% ipython --no-banner

In [1]: import numpy as np

In [2]: np.set_printoptions(suppress=True, linewidth=140)

In [3]: arr = np.loadtxt("w.csv", delimiter=",")

In [4]: arr
Out[4]: 
array([[ 2.,  0.,  6., 10., 10.,  0.,  6.,  6.,  0.,  4.,  2.],
       [ 0., -2.,  0.,  0.,  0.,  0.,  0.,  0.,  0.,  0.,  0.],
       [ 6.,  0.,  7., 15., 15.,  0.,  9.,  9.,  0.,  6.,  3.],
       [10.,  0., 15., 23., 25.,  0., 15., 15.,  0., 10.,  5.],
       [10.,  0., 15., 25., 23.,  0., 15., 15.,  0., 10.,  5.],
       [ 0.,  0.,  0.,  0.,  0., -2.,  0.,  0.,  0.,  0.,  0.],
       [ 6.,  0.,  9., 15., 15.,  0.,  7.,  9.,  0.,  6.,  3.],
       [ 6.,  0.,  9., 15., 15.,  0.,  9.,  7.,  0.,  6.,  3.],
       [ 0.,  0.,  0.,  0.,  0.,  0.,  0.,  0., -2.,  0.,  0.],
       [ 4.,  0.,  6., 10., 10.,  0.,  6.,  6.,  0.,  2.,  2.],
       [ 2.,  0.,  3.,  5.,  5.,  0.,  3.,  3.,  0.,  2., -1.]])

In [5]: evals, V = np.linalg.eigh(arr)

In [6]: np.round(np.linalg.eigvalsh(arr + -3 * np.eye(11)), 1)
Out[6]: array([-5., -5., -5., -5., -5., -5., -5., -5., -5., -5., 81.])

In [7]: round(float(evals.sum()), 1), np.trace(arr)
Out[7]: (64.0, np.float64(64.0))

In [8]: np.round(np.abs(V[:, -1]), 1) + 0
Out[8]: array([0.2, 0. , 0.3, 0.5, 0.5, 0. , 0.3, 0.3, 0. , 0.2, 0.1])

In [9]: np.round(V.T @ V, 1) + 0
Out[9]: 
array([[1., 0., 0., 0., 0., 0., 0., 0., 0., 0., 0.],
       [0., 1., 0., 0., 0., 0., 0., 0., 0., 0., 0.],
       [0., 0., 1., 0., 0., 0., 0., 0., 0., 0., 0.],
       [0., 0., 0., 1., 0., 0., 0., 0., 0., 0., 0.],
       [0., 0., 0., 0., 1., 0., 0., 0., 0., 0., 0.],
       [0., 0., 0., 0., 0., 1., 0., 0., 0., 0., 0.],
       [0., 0., 0., 0., 0., 0., 1., 0., 0., 0., 0.],
       [0., 0., 0., 0., 0., 0., 0., 1., 0., 0., 0.],
       [0., 0., 0., 0., 0., 0., 0., 0., 1., 0., 0.],
       [0., 0., 0., 0., 0., 0., 0., 0., 0., 1., 0.],
       [0., 0., 0., 0., 0., 0., 0., 0., 0., 0., 1.]])

In [10]: np.unique(evals.round(6) + 0, return_counts=True)[1]
Out[10]: array([10,  1])

In [11]: (evals > 1e-8).sum(), (evals < -1e-8).sum()
Out[11]: (np.int64(1), np.int64(10))

In [12]: np.round(V @ np.diag(evals) @ V.T, 1) + 0
Out[12]: 
array([[ 2.,  0.,  6., 10., 10.,  0.,  6.,  6.,  0.,  4.,  2.],
       [ 0., -2.,  0.,  0.,  0.,  0.,  0.,  0.,  0.,  0.,  0.],
       [ 6.,  0.,  7., 15., 15.,  0.,  9.,  9.,  0.,  6.,  3.],
       [10.,  0., 15., 23., 25.,  0., 15., 15.,  0., 10.,  5.],
       [10.,  0., 15., 25., 23.,  0., 15., 15.,  0., 10.,  5.],
       [ 0.,  0.,  0.,  0.,  0., -2.,  0.,  0.,  0.,  0.,  0.],
       [ 6.,  0.,  9., 15., 15.,  0.,  7.,  9.,  0.,  6.,  3.],
       [ 6.,  0.,  9., 15., 15.,  0.,  9.,  7.,  0.,  6.,  3.],
       [ 0.,  0.,  0.,  0.,  0.,  0.,  0.,  0., -2.,  0.,  0.],
       [ 4.,  0.,  6., 10., 10.,  0.,  6.,  6.,  0.,  2.,  2.],
       [ 2.,  0.,  3.,  5.,  5.,  0.,  3.,  3.,  0.,  2., -1.]])

In [13]: np.round(np.abs(np.linalg.svd(arr)[2][-1]), 1) + 0
Out[13]: array([0. , 0.9, 0.1, 0.1, 0.1, 0. , 0.1, 0.2, 0. , 0. , 0. ])

In [14]: np.linalg.matrix_rank(arr, rtol=0.1)
Out[14]: np.int64(1)
